In [1]: import numpy as np

In [2]: np.set_printoptions(precision=3, suppress=True, linewidth=200)

In [3]: def rnd(a):
   ...:     return np.round(a, 3) + 0
   ...: 

In [4]: out = np.array([[-1.3, 1.2, -1.4],
   ...:     [0.6, 0.0, -1.0],
   ...:     [-0.4, 1.2, -1.2],
   ...:     [-1.0, -0.5, -1.0]])

In [5]: cent = np.array([[-0.4, 0.3, -0.7, -2.7, -0.7, 1.9, -0.4],
   ...:     [0.8, -0.4, -0.9, -1.1, -1.5, 0.9, 1.0],
   ...:     [0.7, 1.2, 0.3, 0.2, 1.0, 0.2, 1.4]])

In [6]: K = out @ cent

In [7]: rnd(K)
Out[7]: 
array([[ 0.5 , -2.55, -0.59,  1.91, -2.29, -1.67, -0.24],
       [-0.94, -1.02, -0.72, -1.82, -1.42,  0.94, -1.64],
       [ 0.28, -2.04, -1.16, -0.48, -2.72,  0.08, -0.32],
       [-0.7 , -1.3 ,  0.85,  3.05,  0.45, -2.55, -1.5 ]])

In [8]: gram = K.T @ K

In [9]: rnd(np.linalg.svd(K, compute_uv=False) ** 2)
Out[9]: array([34.571, 24.397,  5.699,  0.   ])

In [10]: np.allclose(gram, gram.T)
Out[10]: True

In [11]: np.linalg.lstsq(K[:-1].T, K[-1])[2]
Out[11]: np.int32(3)

In [12]: np.abs(np.diag(np.linalg.qr(K)[1])) > 1e-9
Out[12]: array([ True,  True,  True, False])

In [13]: rk = np.linalg.matrix_rank(K)

In [14]: rk
Out[14]: np.int64(3)

In [15]: N = np.linalg.svd(K)[2][rk:].T

In [16]: np.linalg.matrix_rank(K.T @ K), np.linalg.matrix_rank(K @ K.T)
Out[16]: (np.int64(3), np.int64(3))

In [17]: [int(np.linalg.matrix_rank(K[:, :j + 1])) for j in range(7)]
Out[17]: [1, 2, 3, 3, 3, 3, 3]

In [18]: rnd(K @ N)
Out[18]: 
array([[0., 0., 0., 0.],
       [0., 0., 0., 0.],
       [0., 0., 0., 0.],
       [0., 0., 0., 0.]])

In [19]: [int(np.linalg.matrix_rank(K[:i])) for i in range(1, len(K) + 1)]
Out[19]: [1, 2, 3, 3]

In [20]: [int(np.linalg.matrix_rank(np.delete(K, i, axis=0))) for i in range(4)]
Out[20]: [3, 3, 3, 3]

In [21]: data = np.load("a.npy")

In [22]: data
Out[22]: 
array([[-0.2  , -0.1  ,  0.5  ,  0.5  , -0.5  , -0.6  ,  0.   , -1.3  ,  0.1  ],
       [ 0.   , -0.6  , -1.5  ,  1.   , -0.7  , -1.2  ,  0.4  ,  1.   ,  1.8  ],
       [-0.6  , -0.6  ,  1.   , -0.3  ,  1.   , -0.9  , -0.4  ,  1.   , -1.4  ],
       [-0.618, -0.632,  1.044, -0.367,  1.021, -0.962, -0.359,  1.02 , -1.404]])

In [23]: r0, r1 = data[0], data[2]

In [24]: rnd(r0 @ r1)
Out[24]: np.float64(-0.87)

In [25]: rnd(r0 @ r0)
Out[25]: np.float64(2.86)

In [26]: p = (r0 @ r1) / (r0 @ r0) * r0

In [27]: rnd(p)
Out[27]: array([ 0.061,  0.03 , -0.152, -0.152,  0.152,  0.183,  0.   ,  0.395, -0.03 ])

In [28]: rnd((r1 - p) @ r0)
Out[28]: np.float64(0.0)

In [29]: rnd(np.linalg.norm(r0 + r1) ** 2 + np.linalg.norm(r0 - r1) ** 2)
Out[29]: np.float64(19.2)

In [30]: Uu, sig, Vh = np.linalg.svd(data, full_matrices=False)

In [31]: rnd(np.cumsum(sig ** 2) / np.sum(sig ** 2))
Out[31]: array([0.612, 0.9  , 1.   , 1.   ])

In [32]: rnd(np.abs(Vh[0]))
Out[32]: array([0.178, 0.105, 0.489, 0.236, 0.4  , 0.114, 0.165, 0.195, 0.651])

In [33]: np.abs(Uu[:, 0]).round(6).argmax()
Out[33]: np.int64(3)

In [34]: out = np.array([[3, -7, 4, 5, -2, 8],
    ...:     [-3, -3, 3, -5, -7, -5],
    ...:     [-2, -6, -5, -2, 9, -3],
    ...:     [3, 9, -6, 1, -5, 2],
    ...:     [-4, 4, -8, -8, 5, -7],
    ...:     [1, 2, -2, 1, 6, -1]])

In [35]: E = out.T @ out

In [36]: E
Out[36]: 
array([[ 48,  13,  25,  70, -32,  78],
       [ 13, 195, -97, -29, -32, -35],
       [ 25, -97, 154,  71, -96,  78],
       [ 70, -29,  71, 120, -32, 128],
       [-32, -32, -96, -32, 220, -59],
       [ 78, -35,  78, 128, -59, 152]])

In [37]: r0 = np.array([-2, -2, 2, 0, -3, 2])

In [38]: out = E + np.outer(r0, np.eye(6)[2])

In [39]: out
Out[39]: 
array([[ 48.,  13.,  23.,  70., -32.,  78.],
       [ 13., 195., -99., -29., -32., -35.],
       [ 25., -97., 156.,  71., -96.,  78.],
       [ 70., -29.,  71., 120., -32., 128.],
       [-32., -32., -99., -32., 220., -59.],
       [ 78., -35.,  80., 128., -59., 152.]])

In [40]: r0, r1 = K[3], K[2]

In [41]: r0 @ r0
Out[41]: np.float64(21.16)

In [42]: p = (r0 @ r1) / (r0 @ r0) * r0

In [43]: rnd(np.linalg.norm(r0 + r1) ** 2 + np.linalg.norm(r0 - r1) ** 2)
Out[43]: np.float64(68.966)

In [44]: rnd((r1 - p) @ r0)
Out[44]: np.float64(0.0)

In [45]: out = data / np.linalg.norm(data, axis=1, keepdims=True)

In [46]: gram = out @ out.T

In [47]: (gram - 2 * np.eye(4)).round(6).argmax(axis=1)
Out[47]: array([1, 0, 3, 2])

In [48]: rnd(np.linalg.norm(out, axis=1))
Out[48]: array([1., 1., 1., 1.])

In [49]: rnd(gram)
Out[49]: 
array([[ 1.   , -0.045, -0.198, -0.194],
       [-0.045,  1.   , -0.335, -0.329],
       [-0.198, -0.335,  1.   ,  0.999],
       [-0.194, -0.329,  0.999,  1.   ]])

In [50]: (np.abs(gram) > 0.9).astype(int)
Out[50]: 
array([[1, 0, 0, 0],
       [0, 1, 0, 0],
       [0, 0, 1, 1],
       [0, 0, 1, 1]])

In [51]: np.unravel_index(np.abs(E).argmax(), E.shape)
Out[51]: (np.int64(4), np.int64(4))

In [52]: x = np.ones(6)

In [53]: for _ in range(5):
    ...:     x = E @ x
    ...:     x /= np.linalg.norm(x)
    ...:     print(round(x @ E @ x, 3))
    ...: 
356.473
420.754
435.371
437.939
438.37

In [54]: rnd(np.linalg.eigvalsh(E)[-1])
Out[54]: np.float64(438.459)

In [55]: rnd(x)
Out[55]: array([ 0.245, -0.246,  0.492,  0.443, -0.413,  0.52 ])

In [56]: feats = np.loadtxt("case7.csv", delimiter=",")

In [57]: feats
Out[57]: 
array([[0., 0., 0., 0., 5.],
       [0., 0., 0., 0., 0.],
       [9., 0., 0., 0., 0.],
       [0., 0., 0., 2., 0.],
       [0., 5., 0., 0., 0.]])

In [58]: x = np.array([-2, 1, -2, -1, -1, 1, 1, 1, -1])

In [59]: h = np.maximum(data @ x, 0)

In [60]: rnd(np.maximum(data @ (3 * x), 0))
Out[60]: array([0. , 1.5, 0. , 0. ])

In [61]: data * (h > 1e-9)[:, None]
Out[61]: 
array([[-0. , -0. ,  0. ,  0. , -0. , -0. ,  0. , -0. ,  0. ],
       [ 0. , -0.6, -1.5,  1. , -0.7, -1.2,  0.4,  1. ,  1.8],
       [-0. , -0. ,  0. , -0. ,  0. , -0. , -0. ,  0. , -0. ],
       [-0. , -0. ,  0. , -0. ,  0. , -0. , -0. ,  0. , -0. ]])

In [62]: rnd(np.tanh(data @ x))
Out[62]: array([-0.991,  0.462, -0.762, -0.776])

In [63]: rnd(data.T @ h)
Out[63]: array([ 0.  , -0.3 , -0.75,  0.5 , -0.35, -0.6 ,  0.2 ,  0.5 ,  0.9 ])

In [64]: rnd(np.maximum(data @ x, 0) - np.maximum(-data @ x, 0))
Out[64]: array([-2.7  ,  0.5  , -1.   , -1.035])

In [65]: mat = np.loadtxt("x.csv", delimiter=",")

In [66]: mat
Out[66]: 
array([[ -1.333,   1.255,   7.108,  -6.574,   6.55 ,  -5.867],
       [  3.79 ,   0.278,   0.229,   6.37 ,  -8.212,  12.788],
       [ -4.471,   0.657,  -0.459, -24.516,   5.559,  -5.865],
       [  3.735,  12.005,   2.841,  -1.099,   3.768,  -1.714],
       [ -3.36 ,  -0.089,  11.678,   7.669,   1.569,   0.853],
       [  0.476,  -3.352, -17.158,  -7.993,   2.272,   2.531],
       [  9.719,   0.77 ,   8.203,   5.993,  -1.353,   2.609],
       [-15.152,  -4.988, -11.642,   1.208, -18.63 , -11.068],
       [ -8.779,   5.284,  -4.006,  12.804,   0.418, -10.447],
       [  3.872,   9.385,  -0.466,  -5.141,   0.123,  -9.798],
       [ -7.115,  -0.798,  13.597, -16.274,   7.901, -13.858],
       [ -6.101, -12.492,  -6.624,   7.108, -14.39 ,   1.438],
       [ -3.824,   3.273,  -0.803,  15.78 ,  -4.017,  14.588]])

In [67]: gram = np.cov(mat, rowvar=False)

In [68]: rnd(np.linalg.eigvalsh(gram)[::-1])
Out[68]: array([192.801, 115.836,  60.415,  38.235,  17.792,  10.158])

In [69]: np.argwhere(np.triu(np.abs(np.corrcoef(mat.T)) > 0.8, 1))
Out[69]: array([], shape=(0, 2), dtype=int64)

In [70]: np.argsort(-mat.std(axis=0).round(6), kind="stable")
Out[70]: array([3, 5, 2, 4, 0, 1])

In [71]: rnd(np.corrcoef(mat[:, 0], mat[:, 2])[0, 1])
Out[71]: np.float64(0.285)

In [72]: rnd(mat.std(axis=0))
Out[72]: array([ 6.309,  5.927,  8.493, 11.091,  7.704,  8.504])

In [73]: np.median(mat, axis=0)
Out[73]: array([-3.36 ,  0.657, -0.459,  1.208,  0.418, -1.714])

In [74]: A = np.loadtxt("sample15.csv", delimiter=",")

In [75]: A
Out[75]: 
array([[2., 1., 0., 0., 0.],
       [0., 2., 1., 0., 0.],
       [0., 0., 2., 1., 0.],
       [0., 0., 0., 2., 1.],
       [0., 0., 0., 0., 2.]])

In [76]: x = np.array([0, 2, 1, 0, -2])

In [77]: np.einsum("ij,j->i", A, x)
Out[77]: array([ 2.,  5.,  2., -2., -4.])

In [78]: A @ np.eye(5)[1]
Out[78]: array([1., 2., 0., 0., 0.])

In [79]: (A @ x).argmax()
Out[79]: np.int64(1)

In [80]: A @ np.ones(5)
Out[80]: array([3., 3., 3., 3., 2.])

In [81]: evals, evecs = np.linalg.eig(A)

In [82]: rnd(np.sort(np.linalg.eigvals(A @ A)))
Out[82]: array([4., 4., 4., 4., 4.])

In [83]: rnd(np.sort(np.linalg.eigvals(A.T)))
Out[83]: array([2., 2., 2., 2., 2.])

In [84]: evals
Out[84]: array([2., 2., 2., 2., 2.])

In [85]: np.prod(evals)
Out[85]: np.float64(32.0)

In [86]: A @ evecs[:, 0] - evals[0] * evecs[:, 0]
Out[86]: array([0., 0., 0., 0., 0.])

In [87]: out = np.array([[4, 6], [4, 3]])

In [88]: cent = np.kron(out, A)

In [89]: cent
Out[89]: 
array([[ 8.,  4.,  0.,  0.,  0., 12.,  6.,  0.,  0.,  0.],
       [ 0.,  8.,  4.,  0.,  0.,  0., 12.,  6.,  0.,  0.],
       [ 0.,  0.,  8.,  4.,  0.,  0.,  0., 12.,  6.,  0.],
       [ 0.,  0.,  0.,  8.,  4.,  0.,  0.,  0., 12.,  6.],
       [ 0.,  0.,  0.,  0.,  8.,  0.,  0.,  0.,  0., 12.],
       [ 8.,  4.,  0.,  0.,  0.,  6.,  3.,  0.,  0.,  0.],
       [ 0.,  8.,  4.,  0.,  0.,  0.,  6.,  3.,  0.,  0.],
       [ 0.,  0.,  8.,  4.,  0.,  0.,  0.,  6.,  3.,  0.],
       [ 0.,  0.,  0.,  8.,  4.,  0.,  0.,  0.,  6.,  3.],
       [ 0.,  0.,  0.,  0.,  8.,  0.,  0.,  0.,  0.,  6.]])

In [90]: rnd(np.linalg.norm(cent, 2)), rnd(np.linalg.norm(out, 2) * np.linalg.norm(A, 2))
Out[90]: (np.float64(25.116), np.float64(25.116))

In [91]: rng = np.random.default_rng(63)

In [92]: z = rng.permutation(5)

In [93]: out = A[:, z] * rng.choice([-1, 1], 5)

In [94]: out
Out[94]: 
array([[ 0., -0.,  0.,  1., -2.],
       [ 1., -0.,  0.,  2., -0.],
       [ 2., -0.,  1.,  0., -0.],
       [ 0., -1.,  2.,  0., -0.],
       [ 0., -2.,  0.,  0., -0.]])

In [95]: Uu, _, Vh = np.linalg.svd(A.T @ out)

In [96]: rnd(np.linalg.lstsq(A, out)[0])
Out[96]: 
array([[ 0.,  0.,  0.,  0., -1.],
       [ 0.,  0.,  0.,  1.,  0.],
       [ 1.,  0.,  0.,  0.,  0.],
       [ 0.,  0.,  1.,  0.,  0.],
       [ 0., -1.,  0.,  0.,  0.]])

In [97]: z
Out[97]: array([2, 4, 3, 1, 0])

In [98]: arr = np.diag(10 * np.array([0, 2, 1, 1, 1, -2, 5, 5, 5])) + np.array([[4, 2, 0, 0, 2, -5, 4, -3, -5],
    ...:     [3, -4, 5, 3, 3, -4, 0, 4, -3],
    ...:     [-3, 3, 4, 2, 3, -2, -2, -5, -5],
    ...:     [-2, 2, -3, 2, 5, -4, 2, -2, 2],
    ...:     [5, -4, -4, -2, 2, -4, 2, 3, -1],
    ...:     [-1, 2, 0, 0, -2, 5, 3, 5, -5],
    ...:     [0, -3, 3, -4, 0, 1, -5, 4, 5],
    ...:     [-5, 5, 5, 1, -5, 4, 3, -4, -5],
    ...:     [3, 2, 1, 1, -4, -1, 1, 2, -3]])

In [99]: arr
Out[99]: 
array([[  4,   2,   0,   0,   2,  -5,   4,  -3,  -5],
       [  3,  16,   5,   3,   3,  -4,   0,   4,  -3],
       [ -3,   3,  14,   2,   3,  -2,  -2,  -5,  -5],
       [ -2,   2,  -3,  12,   5,  -4,   2,  -2,   2],
       [  5,  -4,  -4,  -2,  12,  -4,   2,   3,  -1],
       [ -1,   2,   0,   0,  -2, -15,   3,   5,  -5],
       [  0,  -3,   3,  -4,   0,   1,  45,   4,   5],
       [ -5,   5,   5,   1,  -5,   4,   3,  46,  -5],
       [  3,   2,   1,   1,  -4,  -1,   1,   2,  47]])

In [100]: r0 = np.array([1, 2, 1, 1, 3, -3, 0, 3, 3])

In [101]: out = arr + np.outer(r0, np.eye(9)[5])

In [102]: np.linalg.matrix_rank(out - arr)
Out[102]: np.int64(1)

In [103]: rnd(np.linalg.det(out) / np.linalg.det(arr)), rnd(1 + np.linalg.solve(arr, r0)[5])
Out[103]: (np.float64(1.155), np.float64(1.155))

In [104]: z = rng.permutation(9)

In [105]: z
Out[105]: array([5, 1, 7, 0, 3, 8, 2, 4, 6])

In [106]: out = arr[z][:, z]

In [107]: rnd(np.sort(np.abs(np.linalg.eigvals(out))))
Out[107]: array([ 2.722, 11.657, 11.657, 15.646, 17.347, 17.347, 42.283, 47.507, 47.507])

In [108]: np.allclose(out, arr)
Out[108]: False

In [109]: np.trace(out)
Out[109]: np.int64(181)
